$ python -q
>>> import numpy as np
>>> np.set_printoptions(precision=3, suppress=True, linewidth=200)
>>> def rd(a):
...     return np.round(a, 3) + 0
... 
>>> K = np.loadtxt("mat.csv", delimiter=",")
>>> K
array([[ 1.194, -0.107,  2.058,  1.151, -1.011,  1.112,  2.   ,  1.999, -1.041,  1.054],
       [ 0.993, -0.007,  2.151,  1.031, -1.107,  0.967,  1.894,  2.211, -0.937,  0.925],
       [ 1.157,  0.089,  2.081,  0.828, -0.929,  0.987,  2.093,  1.986, -1.171,  0.869],
       [ 1.058, -0.285, -1.13 ,  0.889, -1.89 , -1.08 , -1.064,  0.793, -0.877,  0.005],
       [ 1.091, -0.058, -0.841,  1.155, -2.071, -1.172, -1.187,  0.939, -0.911, -0.203],
       [ 0.917, -0.209, -0.89 ,  1.108, -2.067, -0.929, -1.082,  1.092, -0.943, -0.093],
       [ 0.143,  0.92 ,  0.911,  1.169, -0.168, -1.851,  2.06 ,  1.971,  2.043,  1.998],
       [ 0.061,  0.953,  0.854,  0.981, -0.052, -2.155,  1.992,  2.029,  2.024,  1.902],
       [ 0.103,  1.126,  0.999,  0.997,  0.002, -1.912,  2.092,  2.114,  2.038,  1.739]])
>>> np.linalg.matrix_rank(K, rtol=0.1)
np.int64(3)
>>> np.argsort(-np.linalg.norm(K, axis=0).round(6), kind="stable")[:3]
array([6, 7, 2])
>>> B = np.array([[2, 0],
...     [-1, -1],
...     [-1, 3],
...     [0, 2],
...     [-1, -3],
...     [-2, 2],
...     [2, 2],
...     [-2, -2],
...     [-1, 1],
...     [2, -3]])
>>> rd(np.einsum("ij,ij->i", K, K))
array([19.447, 19.046, 18.651, 10.536, 12.059, 11.301, 22.812, 23.049, 22.949])
>>> x = np.array([0, 2, 1, 2, 2, 1, 2, 2, 0, 2])
>>> np.linalg.norm(K @ x) <= np.linalg.norm(K, 2) * np.linalg.norm(x) + 1e-9
np.True_
>>> rd(np.einsum("ij,j->i", K, x))
array([13.342, 13.012, 12.94 , -5.314, -4.863, -4.321, 14.96 , 14.309, 15.227])
>>> (K @ x).argmax()
np.int64(8)
>>> F = np.load("block9.npy")
>>> F
array([[ 0, -2,  0, -2],
       [ 1,  0,  1,  0],
       [ 0, -2,  0, -2],
       [ 1,  0,  1,  0]])
>>> w1 = np.array([[0, 0, 3, 5], [1, 1, 0, 3], [4, 4, 1, 4], [5, 5, 4, 0]])
>>> coef = np.array([0, 2, 1, 2])
>>> act = np.maximum(F @ w1 + coef, 0)
>>> np.linalg.matrix_rank(act)
np.int64(1)
>>> (act > 0).astype(int)
array([[0, 0, 0, 0],
       [1, 1, 1, 1],
       [0, 0, 0, 0],
       [1, 1, 1, 1]])
>>> Z = np.array([[0, -2], [-1, -5], [-5, -3], [0, 3]])
>>> act @ Z
array([[  0,   0],
       [-31, -20],
       [  0,   0],
       [-31, -20]])
>>> w1 @ Z
array([[-15,   6],
       [ -1,   2],
       [ -9, -19],
       [-25, -47]])
